$ python3 -q
>>> import numpy as np
>>> from numpy import linalg as LA
>>> np.set_printoptions(suppress=True, linewidth=100)
>>> W0 = np.load("a.npy")
>>> print(W0)
[[  0 -12 -28   0   6  14]
 [-12 -32 -36   6  16  18]
 [-32 -16 -32  16   8  16]
 [  0 -15 -35   0   3   7]
 [-15 -40 -45   3   8   9]
 [-40 -20 -40   8   4   8]]
>>> vec = np.array([3, 3, 0, 2, 3, 0])
>>> rhs = W0 @ vec
>>> print(rhs)
[ -18  -72  -88  -36 -135 -152]
>>> np.round(LA.solve(W0, 4 * rhs), 4) + 0
array([12., 12.,  0.,  8., 12.,  0.])
>>> np.round(LA.solve(W0.T, W0[0]), 4) + 0
array([1., 0., 0., 0., 0., 0.])
>>> Y = W0 / np.sqrt((W0 ** 2).mean(axis=1, keepdims=True))
>>> LA.matrix_rank(Y) == LA.matrix_rank(W0)
np.True_
>>> u, v = W0[5], W0[1]
>>> u @ v
np.int64(2816)
>>> pr = (u @ v) / (u @ u) * u
>>> pr.round(4)
array([-30.0855, -15.0427, -30.0855,   6.0171,   3.0085,   6.0171])
>>> print(np.outer(u, v))
[[ 480 1280 1440 -240 -640 -720]
 [ 240  640  720 -120 -320 -360]
 [ 480 1280 1440 -240 -640 -720]
 [ -96 -256 -288   48  128  144]
 [ -48 -128 -144   24   64   72]
 [ -96 -256 -288   48  128  144]]
>>> T = np.stack([W0, -1 * W0, W0[::-1]])
>>> LA.matrix_rank(T.reshape(3, -1))
np.int64(2)
>>> LA.matrix_rank(T)
array([6, 6, 6])
>>> round(float(LA.norm(W0[3] - W0[0])), 4)
10.7703
>>> LA.norm(W0, axis=1).argmax()
np.int64(4)
>>> np.round(LA.norm(W0, axis=1), 4)
array([34.0588, 55.4977, 53.6656, 38.833 , 63.2772, 61.1882])
>>> data = np.loadtxt("w.csv", delimiter=",")
>>> print(data)
[[  5. -40. -35.   2. -16. -14.]
 [  5. -30.  25.   2. -12.  10.]
 [ -5. -30.  30.  -2. -12.  12.]
 [ -2.  16.  14.   0.   0.   0.]
 [ -2.  12. -10.   0.   0.   0.]
 [  2.  12. -12.   0.   0.   0.]]
>>> u = np.array([1, -1, -2, 2, -2, 0])
>>> Y = data + np.outer(u, np.eye(6)[4])
>>> LA.matrix_rank(LA.inv(Y) - LA.inv(data), tol=1e-8)
np.int64(1)
>>> LA.matrix_rank(Y - data)
np.int64(1)
>>> np.round(data.mean(axis=0), 4)
array([  0.5   , -10.    ,   2.    ,   0.3333,  -6.6667,   1.3333])
>>> print(round(float(LA.norm(data)), 4))
90.6477
>>> data.sum(axis=0)
array([  3., -60.,  12.,   2., -40.,   8.])
>>> print(np.round(LA.svd(data, compute_uv=False), 4))
[67.3625 59.1361  8.2888  7.7236  7.2765  0.9504]
